% python3 -q
>>> import numpy as np
>>> import numpy.linalg as la
>>> np.set_printoptions(suppress=True, linewidth=100)
>>> rnd = lambda a: np.round(a, 1) + 0
>>> X = np.load("layer14.npy")
>>> print(X)
[[-0.2  0.8 -0.2]
 [-0.2  0.8 -0.2]
 [ 0.8 -1.   0.8]
 [-0.3  0.8 -0.3]
 [-0.4  0.9 -0.4]
 [-0.2  0.7 -0.2]
 [ 0.1 -0.5  0.1]
 [ 0.1 -0.4  0.1]
 [-0.4  0.9 -0.4]
 [ 0.4 -0.9  0.4]
 [ 0.7 -1.   0.7]]
>>> # rank 2
>>> M2 = X / np.sqrt((X ** 2).mean(axis=1, keepdims=True))
>>> rnd(X - X.mean(axis=1, keepdims=True))
array([[-0.3,  0.7, -0.3],
       [-0.3,  0.7, -0.3],
       [ 0.6, -1.2,  0.6],
       [-0.4,  0.7, -0.4],
       [-0.4,  0.9, -0.4],
       [-0.3,  0.6, -0.3],
       [ 0.2, -0.4,  0.2],
       [ 0.2, -0.3,  0.2],
       [-0.4,  0.9, -0.4],
       [ 0.4, -0.9,  0.4],
       [ 0.6, -1.1,  0.6]])
>>> U, sigma, VT = la.svd(X)
>>> np.argmax(sigma[:-1] / (sigma[1:] + 1e-6)) + 1
np.int64(2)
>>> M2 = U[:, :2] @ np.diag(sigma[:2]) @ VT[:2]
>>> la.matrix_rank(M2)
np.int64(2)
>>> rnd(np.abs(X - M2).max())
np.float64(0.0)
>>> rnd(M2)
array([[-0.2,  0.8, -0.2],
       [-0.2,  0.8, -0.2],
       [ 0.8, -1. ,  0.8],
       [-0.3,  0.8, -0.3],
       [-0.4,  0.9, -0.4],
       [-0.2,  0.7, -0.2],
       [ 0.1, -0.5,  0.1],
       [ 0.1, -0.4,  0.1],
       [-0.4,  0.9, -0.4],
       [ 0.4, -0.9,  0.4],
       [ 0.7, -1. ,  0.7]])
>>> arr = np.load("case4.npy")
>>> arr
array([[3., 1., 0., 0.],
       [0., 3., 1., 0.],
       [0., 0., 3., 1.],
       [0., 0., 0., 3.]])
>>> vec = np.array([-2, -2, 0, 3])
>>> y = arr @ vec
>>> y
array([-8., -6.,  3.,  9.])
>>> rnd(la.solve(arr, 3 * y))
array([-6., -6.,  0.,  9.])
>>> print(rnd(la.solve(arr.T, arr[2])))
[0. 0. 1. 0.]
>>> M2 = arr[0, 0] * arr[1:] - np.outer(arr[1:, 0], arr[0])
>>> M2
array([[0., 9., 3., 0.],
       [0., 0., 9., 3.],
       [0., 0., 0., 9.]])
>>> np.flatnonzero(~M2.round(6).any(axis=1))
array([], dtype=int64)
>>> la.matrix_rank(M2), la.matrix_rank(arr)
(np.int64(3), np.int64(4))
